% python3 -q
>>> import numpy as np
>>> np.set_printoptions(precision=1, suppress=True, linewidth=100)
>>> A = np.load("block15.npy")
>>> print(A)
[[  1   2  -9  -7  -6   7  -4  -7   2  -8   9]
 [  6   5  -1   9   8  -7   9  -7   6  -8  -3]
 [  6   9  -8  -7  -4   5  -2  -1  -9   4   8]
 [  2   8   0  -5  -9  -6   3   3   3  -4  -4]
 [  9   6   8  -7   2   4   5  -5  -7  -5   4]
 [ -5  -8   9  -5   0  -6   7   2   7  -7  -6]
 [  1   5  -2   1  -9  -7  -6   9   1  -7   1]
 [  4   1  -3   4   9  -7  -3  -8   9  -1   4]
 [ -1  -5  -4   8   3  -3  -2   1  -8  -1   6]
 [ -6   4   6  -7  -3   7   8   0   7  -9  -4]
 [  3   3   9   4  -2  -3   1   1   8  -6  -6]
 [ -3  -1   8  -3  -6   6  -7   8  -1   6  -8]
 [-17 -13  -6 -34 -30  28 -31  14 -16  16  18]]
>>> A2 = A[0, 0] * A[1:] - np.outer(A[1:, 0], A[0])
>>> print(A2)
[[   0   -7   53   51   44  -49   33   35   -6   40  -57]
 [   0   -3   46   35   32  -37   22   41  -21   52  -46]
 [   0    4   18    9    3  -20   11   17   -1   12  -22]
 [   0  -12   89   56   56  -59   41   58  -25   67  -77]
 [   0    2  -36  -40  -30   29  -13  -33   17  -47   39]
 [   0    3    7    8   -3  -14   -2   16   -1    1   -8]
 [   0   -7   33   32   33  -35   13   20    1   31  -32]
 [   0   -3  -13    1   -3    4   -6   -6   -6   -9   15]
 [   0   16  -48  -49  -39   49  -16  -42   19  -57   50]
 [   0   -3   36   25   16  -24   13   22    2   18  -33]
 [   0    5  -19  -24  -24   27  -19  -13    5  -18   19]
 [   0   21 -159 -153 -132  147  -99 -105   18 -120  171]]
>>> print(np.linalg.matrix_rank(A2), np.linalg.matrix_rank(A))
10 11
>>> print(A[:, 0] / A[0, 0])
[  1.   6.   6.   2.   9.  -5.   1.   4.  -1.  -6.   3.  -3. -17.]
>>> print(np.flatnonzero(~A2.round(6).any(axis=1)))
[]
>>> vec = np.array([0, 0, -1, -1, 0, 1, -1, 0, -2, 1, 0])
>>> target = A @ vec
>>> beta, lr = np.zeros(11), 1 / np.linalg.norm(A, 2) ** 2
>>> for i in range(200):
...     beta -= lr * A.T @ (A @ beta - target)
...     if i % 50 == 0: print(i, round(np.linalg.norm(A @ beta - target), 1))
... 
0 42.9
50 3.3
100 2.7
150 2.5
>>> print(np.round(np.linalg.cond(A), 1))
48.0
>>> A2 = A / np.linalg.norm(A, axis=1, keepdims=True)
>>> G = A2 @ A2.T
>>> print((G - 2 * np.eye(13)).round(6).argmax(axis=1))
[ 2  7  0  6  2  9  3  1  7  5  5 12 11]
>>> print(round(np.degrees(np.arccos(np.clip(G[10, 8], -1, 1))), 1))
117.4
>>> feats = np.array([[1, 3, -4, -9, -3, 7, 1],
...     [0, -7, 8, -6, 3, -5, -6],
...     [0, 0, 0, -2, -7, 3, 7],
...     [0, 0, 0, 1, -2, 6, 9],
...     [0, 0, 0, 0, 4, -3, 1],
...     [0, 0, 0, 0, 0, 5, 3],
...     [0, 0, 0, 0, 0, 0, -3]])
>>> U, sv, vt = np.linalg.svd(feats)
>>> print(np.argmax(sv[:-1] / (sv[1:] + 1e-6)) + 1)
6
>>> print(sv.round(1) + 0)
[20.  12.1  9.5  5.7  4.2  0.1  0. ]
>>> A2 = U[:, :6] @ np.diag(sv[:6]) @ vt[:6]
>>> print(round(np.linalg.norm(feats - A2, 2), 1), round(float(sv[6]), 1))
0.0 0.0
>>> print(round(np.linalg.norm(feats - A2) / np.linalg.norm(feats), 1))
0.0
>>> print(A2.round(1) + 0)
[[ 1.  3. -4. -9. -3.  7.  1.]
 [ 0. -7.  8. -6.  3. -5. -6.]
 [ 0.  0.  0. -2. -7.  3.  7.]
 [ 0.  0.  0.  1. -2.  6.  9.]
 [ 0.  0.  0.  0.  4. -3.  1.]
 [ 0.  0.  0.  0.  0.  5.  3.]
 [ 0.  0.  0.  0.  0.  0. -3.]]
>>> K = np.load("m.npy")
>>> print(K)
[[  7.  -4.  -6.   3.]
 [ -4.   7.   6.  -3.]
 [ 12.  -8. -11.   7.]
 [  4.   0.  -2.   4.]]
>>> vec = np.array([1, 3, 0, 0])
>>> a = np.maximum(K @ vec, 0)
>>> print(np.tanh(K @ vec))
[-1.  1. -1.  1.]
>>> print(K * (a > 1e-9)[:, None])
[[ 0. -0. -0.  0.]
 [-4.  7.  6. -3.]
 [ 0. -0. -0.  0.]
 [ 4.  0. -2.  4.]]
>>> print(np.flatnonzero(a > 1e-9))
[1 3]
>>> print(np.maximum(K @ (3 * vec), 0))
[ 0. 51.  0. 12.]
>>> print(K.T @ a)
[-52. 119.  94. -35.]
>>> def softmax(z):
...     e = np.exp(z - z.max(axis=-1, keepdims=True))
...     return e / e.sum(axis=-1, keepdims=True)
... 
>>> print(np.round(softmax(10 * K[0]), 1) + 0)
[1. 0. 0. 0.]
>>> print(np.round(softmax(K[0]), 1) + 0)
[1. 0. 0. 0.]
>>> S = K @ K.T / np.sqrt(4)
>>> print(np.round(softmax(S + np.triu(np.full(S.shape, -np.inf), 1)), 1) + 0)
[[1. 0. 0. 0.]
 [0. 1. 0. 0.]
 [0. 0. 1. 0.]
 [0. 0. 1. 0.]]
>>> print(np.round(softmax(S), 1) + 0)
[[0. 0. 1. 0.]
 [0. 1. 0. 0.]
 [0. 0. 1. 0.]
 [0. 0. 1. 0.]]
>>> print(softmax(S).round(6).argmax(axis=1))
[2 1 2 2]
>>> print(softmax(S)[0] @ K)
[ 12.  -8. -11.   7.]
>>> vec = np.array([2, 0, -1, -3])
>>> target = K @ vec
>>> beta, lr = np.zeros(4), 1 / np.linalg.norm(K, 2) ** 2
>>> for i in range(40):
...     beta -= lr * K.T @ (K @ beta - target)
...     if i % 10 == 0: print(i, round(np.linalg.norm(K @ beta - target), 1))
... 
0 6.8
10 6.4
20 6.0
30 5.6
>>> print(beta)
[ 0.6 -0.4 -0.6 -0.5]
>>> E = np.loadtxt("a.csv", delimiter=",")
>>> print(E)
[[0. 0. 0.]
 [0. 0. 0.]
 [0. 0. 0.]
 [1. 4. 3.]
 [0. 0. 0.]
 [0. 0. 0.]
 [0. 0. 0.]
 [1. 4. 3.]
 [0. 2. 2.]
 [0. 0. 0.]
 [0. 0. 0.]
 [0. 0. 0.]
 [1. 4. 3.]
 [0. 0. 0.]
 [1. 4. 3.]
 [0. 0. 0.]
 [0. 0. 0.]
 [0. 0. 0.]
 [0. 2. 2.]
 [0. 0. 0.]
 [1. 2. 1.]
 [0. 2. 2.]
 [0. 0. 0.]
 [0. 0. 0.]
 [0. 0. 0.]
 [0. 0. 0.]
 [1. 2. 1.]
 [0. 0. 0.]
 [0. 2. 2.]]
>>> labels = E[:, 2] > np.median(E[:, 2])
>>> u = E[labels].mean(axis=0) - E[~labels].mean(axis=0)
>>> print(labels.astype(int))
[0 0 0 1 0 0 0 1 1 0 0 0 1 0 1 0 0 0 1 0 1 1 0 0 0 0 1 0 1]
>>> print(((E - E.mean(axis=0)) @ u > 0).astype(int))
[0 0 0 1 0 0 0 1 1 0 0 0 1 0 1 0 0 0 1 0 1 1 0 0 0 0 1 0 1]
>>> print((((E - E.mean(axis=0)) @ u > 0) == labels).mean())
1.0
